>>> import numpy as np
>>> np.set_printoptions(precision=2, suppress=True, linewidth=200, legacy="1.25")
>>> def rd(a):
...     return np.round(a, 2) + 0
... 
>>> rng = np.random.default_rng(3793)
>>> K = rng.normal(size=(18, 5))
>>> K = 10 * K / np.linalg.norm(K, axis=1, keepdims=True)
>>> print(rd(K))
[[-3.23 -0.1  -3.16 -8.83 -1.29]
 [-7.42 -0.8   4.33  3.84  3.28]
 [-3.39 -1.35 -7.44  4.82  2.86]
 [-6.88  0.91  5.77  1.41  4.08]
 [ 9.2  -1.72  0.95 -2.59 -2.2 ]
 [ 0.41 -7.68  4.87  1.65  3.8 ]
 [ 3.29 -0.52  1.17 -8.78 -3.24]
 [ 2.13 -2.73  5.52 -5.15  5.57]
 [-6.65 -3.32  1.36 -2.31  6.13]
 [-4.03  1.71  3.11 -0.21  8.43]
 [ 3.56 -3.74  0.48  3.89 -7.62]
 [-5.68 -1.22  3.85 -2.57  6.69]
 [-6.75 -1.02 -0.14 -0.75 -7.27]
 [-0.76  1.06  7.04  6.75 -1.77]
 [-3.73  7.21  0.58  5.12  2.75]
 [-2.76 -4.61  2.64  7.94  1.04]
 [ 0.44  3.24 -0.86  0.79  9.38]
 [ 2.04 -1.42 -1.61 -7.32 -6.14]]
>>> A2 = np.c_[K[:, :1] @ np.array([[3]]), np.array([2, 1, 0, 1, 1, 1, -1, 0, -2, 2, -1, -1, 0, 2, -2, -2, 2, 2])]
>>> print(rd(A2))
[[ -9.7    2.  ]
 [-22.27   1.  ]
 [-10.16   0.  ]
 [-20.63   1.  ]
 [ 27.59   1.  ]
 [  1.22   1.  ]
 [  9.88  -1.  ]
 [  6.4    0.  ]
 [-19.96  -2.  ]
 [-12.09   2.  ]
 [ 10.67  -1.  ]
 [-17.05  -1.  ]
 [-20.25   0.  ]
 [ -2.27   2.  ]
 [-11.18  -2.  ]
 [ -8.29  -2.  ]
 [  1.31   2.  ]
 [  6.11   2.  ]]
>>> print(rd(np.linalg.lstsq(K, A2[:, 0])[0]))
[3. 0. 0. 0. 0.]
>>> print(np.linalg.matrix_rank(np.c_[K, A2]))
6
>>> Xs = (K - K.mean(axis=0)) / K.std(axis=0)
>>> print(np.argwhere(np.abs(Xs) > 2))
[[ 2  2]
 [ 4  0]
 [ 5  1]
 [14  1]]
>>> c = np.linalg.lstsq(np.delete(Xs, 3, axis=1), Xs[:, 3])[0]
>>> print(rd(c))
[-0.24  0.04  0.17  0.01]
>>> idx = K[:, 0] > np.median(K[:, 0])
>>> f = K[idx].mean(axis=0) - K[~idx].mean(axis=0)
>>> print(((K - K.mean(axis=0)) @ f > 0).astype(int))
[0 0 0 0 1 1 1 1 0 0 1 0 0 1 0 0 0 1]
>>> print(rd(f))
[ 7.26 -2.24  1.33 -0.37 -2.98]
>>> idx = rng.permutation(5)
>>> A2 = K[:, idx] * rng.choice([-1, 1], 5)
>>> print(rd(A2))
[[-0.1  -3.23  3.16 -8.83 -1.29]
 [-0.8  -7.42 -4.33  3.84  3.28]
 [-1.35 -3.39  7.44  4.82  2.86]
 [ 0.91 -6.88 -5.77  1.41  4.08]
 [-1.72  9.2  -0.95 -2.59 -2.2 ]
 [-7.68  0.41 -4.87  1.65  3.8 ]
 [-0.52  3.29 -1.17 -8.78 -3.24]
 [-2.73  2.13 -5.52 -5.15  5.57]
 [-3.32 -6.65 -1.36 -2.31  6.13]
 [ 1.71 -4.03 -3.11 -0.21  8.43]
 [-3.74  3.56 -0.48  3.89 -7.62]
 [-1.22 -5.68 -3.85 -2.57  6.69]
 [-1.02 -6.75  0.14 -0.75 -7.27]
 [ 1.06 -0.76 -7.04  6.75 -1.77]
 [ 7.21 -3.73 -0.58  5.12  2.75]
 [-4.61 -2.76 -2.64  7.94  1.04]
 [ 3.24  0.44  0.86  0.79  9.38]
 [-1.42  2.04  1.61 -7.32 -6.14]]
>>> U, _, vt = np.linalg.svd(K.T @ A2)
>>> print(rd(np.linalg.lstsq(K, A2)[0]))
[[ 0.  1.  0.  0.  0.]
 [ 1.  0.  0.  0.  0.]
 [ 0.  0. -1.  0.  0.]
 [ 0.  0.  0.  1.  0.]
 [ 0.  0.  0.  0.  1.]]
>>> print(idx)
[1 0 2 3 4]
>>> dist = np.linalg.norm(K[:, None] - K[None], axis=-1)
>>> print((dist + 1e9 * np.eye(18)).round(6).argmin(axis=1))
[17  3 15  1  6 15 17 11 11 11  4  8  0 15  3  1  9  6]
>>> print(dist[6].round(6).argsort(kind="stable")[:4])
[ 6 17  0  4]
>>> f = np.array([8, -6, 2, -1]) + 0.5
>>> E = np.eye(4) - 2 * np.outer(f, f) / (f @ f)
>>> print(rd(E))
[[-0.33  0.86 -0.39  0.08]
 [ 0.86  0.44  0.25 -0.05]
 [-0.39  0.25  0.89  0.02]
 [ 0.08 -0.05  0.02  1.  ]]
>>> # orthonormal columns
>>> vec = np.array([0, 5, 2, 4])
>>> print(rd(np.abs(np.linalg.eigvals(E))))
[1. 1. 1. 1.]
>>> print(4 - np.linalg.matrix_rank(E - np.eye(4), tol=1e-8))
3
>>> print(rd(E.T @ (E @ vec)))
[0. 5. 2. 4.]
>>> print([p for p in range(1, 25) if np.allclose(np.linalg.matrix_power(E, p), np.eye(4))])
[2, 4, 6, 8, 10, 12, 14, 16, 18, 20, 22, 24]
>>> print(np.all(np.linalg.eigvalsh(E) > 0))
False
>>> print(rd(np.linalg.svd(E, compute_uv=False)))
[1. 1. 1. 1.]
>>> print(rd(np.linalg.norm(E, axis=0)))
[1. 1. 1. 1.]
>>> print(rd(E.T @ E))
[[1. 0. 0. 0.]
 [0. 1. 0. 0.]
 [0. 0. 1. 0.]
 [0. 0. 0. 1.]]
>>> print(rd(np.linalg.pinv(E)))
[[-0.33  0.86 -0.39  0.08]
 [ 0.86  0.44  0.25 -0.05]
 [-0.39  0.25  0.89  0.02]
 [ 0.08 -0.05  0.02  1.  ]]
>>> print(rd(E[:, 1] @ E[:, 0]))
0.0
>>> J = np.load("arr.npy")
>>> print(J)
[[-2.  1.  1.  1.  1.  1.  1.]
 [ 1. -2.  1.  1.  1.  1.  1.]
 [ 1.  1. -2.  1.  1.  1.  1.]
 [ 1.  1.  1. -2.  1.  1.  1.]
 [ 1.  1.  1.  1. -2.  1.  1.]
 [ 1.  1.  1.  1.  1. -2.  1.]
 [ 1.  1.  1.  1.  1.  1. -2.]]
>>> idx = rng.permutation(7)
>>> print(idx)
[4 0 5 3 1 2 6]
>>> A2 = J[idx][:, idx]
>>> print(rd(np.sort(np.abs(np.linalg.eigvals(A2)))))
[3. 3. 3. 3. 3. 3. 4.]
>>> print(rd(np.linalg.det(A2)), rd(np.linalg.det(J[idx])))
2916.0 -2916.0
>>> print(np.allclose(A2, J))
True
>>> M = np.loadtxt("w.csv", delimiter=",")
>>> print(M)
[[ 0.84  0.92  0.8  -1.  ]
 [ 0.83 -0.14  0.96 -0.52]
 [ 0.11  0.04  0.45  0.11]
 [-0.91  0.95 -0.97 -0.79]
 [ 0.86 -0.35  0.88 -0.71]
 [-0.86 -0.87 -0.96  0.99]
 [-0.96 -0.91 -1.    0.99]
 [ 0.81  0.65  0.96 -0.93]
 [ 0.74 -0.92  0.62  0.67]
 [-0.95  0.85 -1.   -0.49]
 [-0.2   0.92 -0.14 -0.94]
 [ 0.56 -0.91  0.11  0.71]
 [ 0.52  0.75  0.9  -0.83]
 [-0.68 -0.07 -0.68  0.76]
 [-0.43  0.74  0.77  0.35]
 [-0.58  0.99 -0.83 -1.  ]
 [-0.9   0.99 -0.89 -0.93]
 [-0.65  0.68 -0.84 -0.5 ]
 [ 0.94 -0.61  0.98 -0.5 ]
 [-0.19  0.68  0.54 -0.24]
 [-0.22 -0.88  0.    0.97]
 [-0.55  0.75 -0.19 -0.25]
 [-0.22 -0.92 -0.46  0.97]
 [ 1.   -0.95  1.    0.29]
 [-0.45  0.94 -0.29 -0.91]
 [ 0.22 -0.26  0.27  0.15]
 [-0.64 -0.69 -0.45  0.97]]
>>> hat = M @ np.linalg.solve(M.T @ M, M.T)
>>> print(rd(np.linalg.eigvalsh(hat)))
[0. 0. 0. 0. 0. 0. 0. 0. 0. 0. 0. 0. 0. 0. 0. 0. 0. 0. 0. 0. 0. 0. 0. 1. 1. 1. 1.]
>>> print(rd(hat @ M[:, 1]))
[ 0.92 -0.14  0.04  0.95 -0.35 -0.87 -0.91  0.65 -0.92  0.85  0.92 -0.91  0.75 -0.07  0.74  0.99  0.99  0.68 -0.61  0.68 -0.88  0.75 -0.92 -0.95  0.94 -0.26 -0.69]
>>> print(rd(np.diag(hat)))
[0.21 0.12 0.04 0.14 0.28 0.17 0.23 0.11 0.09 0.1  0.07 0.15 0.11 0.11 0.54 0.14 0.18 0.08 0.31 0.19 0.12 0.07 0.08 0.13 0.1  0.01 0.13]
